$ python3 -q
>>> import numpy as np
>>> np.set_printoptions(suppress=True, linewidth=160)
>>> def tidy(a):
...     return np.round(a, 2) + 0
... 
>>> F = np.loadtxt("m.csv", delimiter=",")
>>> F
array([[0., 1., 0., 3., 0., 3., 1., 0., 2.],
       [2., 3., 0., 3., 3., 3., 3., 2., 6.],
       [0., 3., 3., 0., 3., 2., 0., 1., 0.],
       [1., 2., 2., 2., 0., 3., 1., 0., 2.],
       [0., 1., 0., 3., 2., 1., 2., 2., 4.],
       [1., 0., 3., 0., 2., 2., 3., 3., 6.]])
>>> f, g = F[1], F[4]
>>> f @ g
np.float64(55.0)
>>> pr = (f @ g) / (f @ f) * f
>>> np.linalg.matrix_rank(np.outer(f, g))
np.int64(1)
>>> tidy(g - pr)
array([-1.24, -0.85,  0.  ,  1.15,  0.15, -0.85,  0.15,  0.76,  0.29])
>>> np.outer(f, g)
array([[ 0.,  2.,  0.,  6.,  4.,  2.,  4.,  4.,  8.],
       [ 0.,  3.,  0.,  9.,  6.,  3.,  6.,  6., 12.],
       [ 0.,  0.,  0.,  0.,  0.,  0.,  0.,  0.,  0.],
       [ 0.,  3.,  0.,  9.,  6.,  3.,  6.,  6., 12.],
       [ 0.,  3.,  0.,  9.,  6.,  3.,  6.,  6., 12.],
       [ 0.,  3.,  0.,  9.,  6.,  3.,  6.,  6., 12.],
       [ 0.,  3.,  0.,  9.,  6.,  3.,  6.,  6., 12.],
       [ 0.,  2.,  0.,  6.,  4.,  2.,  4.,  4.,  8.],
       [ 0.,  6.,  0., 18., 12.,  6., 12., 12., 24.]])
>>> f = np.array([3, 2, 3])
>>> np.polyval(f, F[4])
array([ 3.,  8.,  3., 36., 19.,  8., 19., 19., 59.])
>>> np.cross(F[4, :3], F[0, :3])
array([0., 0., 0.])
>>> np.correlate(F[4], F[0], "full")
array([ 0.,  2.,  0.,  7.,  7.,  5., 18., 11., 23., 14., 16., 20.,  7., 14.,  2.,  4.,  0.])
>>> theta = np.radians(72)
>>> R = np.eye(9)
>>> R[6, 6] = R[1, 1] = np.cos(theta)
>>> R[6, 1], R[1, 6] = -np.sin(theta), np.sin(theta)
>>> tidy(R)
array([[ 1.  ,  0.  ,  0.  ,  0.  ,  0.  ,  0.  ,  0.  ,  0.  ,  0.  ],
       [ 0.  ,  0.31,  0.  ,  0.  ,  0.  ,  0.  ,  0.95,  0.  ,  0.  ],
       [ 0.  ,  0.  ,  1.  ,  0.  ,  0.  ,  0.  ,  0.  ,  0.  ,  0.  ],
       [ 0.  ,  0.  ,  0.  ,  1.  ,  0.  ,  0.  ,  0.  ,  0.  ,  0.  ],
       [ 0.  ,  0.  ,  0.  ,  0.  ,  1.  ,  0.  ,  0.  ,  0.  ,  0.  ],
       [ 0.  ,  0.  ,  0.  ,  0.  ,  0.  ,  1.  ,  0.  ,  0.  ,  0.  ],
       [ 0.  , -0.95,  0.  ,  0.  ,  0.  ,  0.  ,  0.31,  0.  ,  0.  ],
       [ 0.  ,  0.  ,  0.  ,  0.  ,  0.  ,  0.  ,  0.  ,  1.  ,  0.  ],
       [ 0.  ,  0.  ,  0.  ,  0.  ,  0.  ,  0.  ,  0.  ,  0.  ,  1.  ]])
>>> Y = F @ R.T
>>> tidy(np.linalg.det(R)), tidy(np.trace(R))
(np.float64(1.0), np.float64(7.62))
>>> np.abs(R).max()
np.float64(1.0)
>>> m1 = np.loadtxt("layer9.csv", delimiter=",")
>>> m1
array([[ 0., -1.,  0.,  0.,  0.,  0.,  0.,  0.,  0.,  0.,  0.],
       [-1.,  2., -1.,  0.,  0.,  0.,  0.,  0.,  0.,  0.,  0.],
       [ 0., -1.,  2., -1.,  0.,  0.,  0.,  0.,  0.,  0.,  0.],
       [ 0.,  0., -1.,  2., -1.,  0.,  0.,  0.,  0.,  0.,  0.],
       [ 0.,  0.,  0., -1.,  2., -1.,  0.,  0.,  0.,  0.,  0.],
       [ 0.,  0.,  0.,  0., -1.,  1., -1.,  0.,  0.,  0.,  0.],
       [ 0.,  0.,  0.,  0.,  0., -1.,  0., -1.,  0.,  0.,  0.],
       [ 0.,  0.,  0.,  0.,  0.,  0., -1.,  0., -1.,  0.,  0.],
       [ 0.,  0.,  0.,  0.,  0.,  0.,  0., -1.,  1., -1.,  0.],
       [ 0.,  0.,  0.,  0.,  0.,  0.,  0.,  0., -1.,  0., -1.],
       [ 0.,  0.,  0.,  0.,  0.,  0.,  0.,  0.,  0., -1.,  0.]])
>>> Y = np.linalg.inv(m1)
>>> tidy(np.linalg.inv(Y))
array([[ 0., -1.,  0.,  0.,  0.,  0.,  0.,  0.,  0.,  0.,  0.],
       [-1.,  2., -1.,  0.,  0.,  0.,  0.,  0.,  0.,  0.,  0.],
       [ 0., -1.,  2., -1.,  0.,  0.,  0.,  0.,  0.,  0.,  0.],
       [ 0.,  0., -1.,  2., -1.,  0.,  0.,  0.,  0.,  0.,  0.],
       [ 0.,  0.,  0., -1.,  2., -1.,  0.,  0.,  0.,  0.,  0.],
       [ 0.,  0.,  0.,  0., -1.,  1., -1.,  0.,  0.,  0.,  0.],
       [ 0.,  0.,  0.,  0.,  0., -1.,  0., -1.,  0.,  0.,  0.],
       [ 0.,  0.,  0.,  0.,  0.,  0., -1.,  0., -1.,  0.,  0.],
       [ 0.,  0.,  0.,  0.,  0.,  0.,  0., -1.,  1., -1.,  0.],
       [ 0.,  0.,  0.,  0.,  0.,  0.,  0.,  0., -1.,  0., -1.],
       [ 0.,  0.,  0.,  0.,  0.,  0.,  0.,  0.,  0., -1.,  0.]])
>>> tidy(m1 @ Y)
array([[1., 0., 0., 0., 0., 0., 0., 0., 0., 0., 0.],
       [0., 1., 0., 0., 0., 0., 0., 0., 0., 0., 0.],
       [0., 0., 1., 0., 0., 0., 0., 0., 0., 0., 0.],
       [0., 0., 0., 1., 0., 0., 0., 0., 0., 0., 0.],
       [0., 0., 0., 0., 1., 0., 0., 0., 0., 0., 0.],
       [0., 0., 0., 0., 0., 1., 0., 0., 0., 0., 0.],
       [0., 0., 0., 0., 0., 0., 1., 0., 0., 0., 0.],
       [0., 0., 0., 0., 0., 0., 0., 1., 0., 0., 0.],
       [0., 0., 0., 0., 0., 0., 0., 0., 1., 0., 0.],
       [0., 0., 0., 0., 0., 0., 0., 0., 0., 1., 0.],
       [0., 0., 0., 0., 0., 0., 0., 0., 0., 0., 1.]])
>>> tidy(Y)
array([[-1.33, -1.  , -0.67, -0.33,  0.  ,  0.33,  0.33, -0.33, -0.33,  0.  ,  0.33],
       [-1.  ,  0.  ,  0.  ,  0.  ,  0.  ,  0.  ,  0.  ,  0.  ,  0.  ,  0.  ,  0.  ],
       [-0.67,  0.  ,  0.67,  0.33,  0.  , -0.33, -0.33,  0.33,  0.33,  0.  , -0.33],
       [-0.33,  0.  ,  0.33,  0.67,  0.  , -0.67, -0.67,  0.67,  0.67,  0.  , -0.67],
       [ 0.  ,  0.  ,  0.  ,  0.  ,  0.  , -1.  , -1.  ,  1.  ,  1.  ,  0.  , -1.  ],
       [ 0.33,  0.  , -0.33, -0.67, -1.  , -1.33, -1.33,  1.33,  1.33,  0.  , -1.33],
       [ 0.33,  0.  , -0.33, -0.67, -1.  , -1.33, -0.33,  0.33,  0.33,  0.  , -0.33],
       [-0.33,  0.  ,  0.33,  0.67,  1.  ,  1.33,  0.33, -1.33, -1.33,  0.  ,  1.33],
       [-0.33,  0.  ,  0.33,  0.67,  1.  ,  1.33,  0.33, -1.33, -0.33,  0.  ,  0.33],
       [ 0.  ,  0.  ,  0.  ,  0.  ,  0.  ,  0.  ,  0.  ,  0.  ,  0.  ,  0.  , -1.  ],
       [ 0.33,  0.  , -0.33, -0.67, -1.  , -1.33, -0.33,  1.33,  0.33, -1.  , -0.33]])
>>> tidy(np.linalg.cond(m1))
np.float64(22.75)
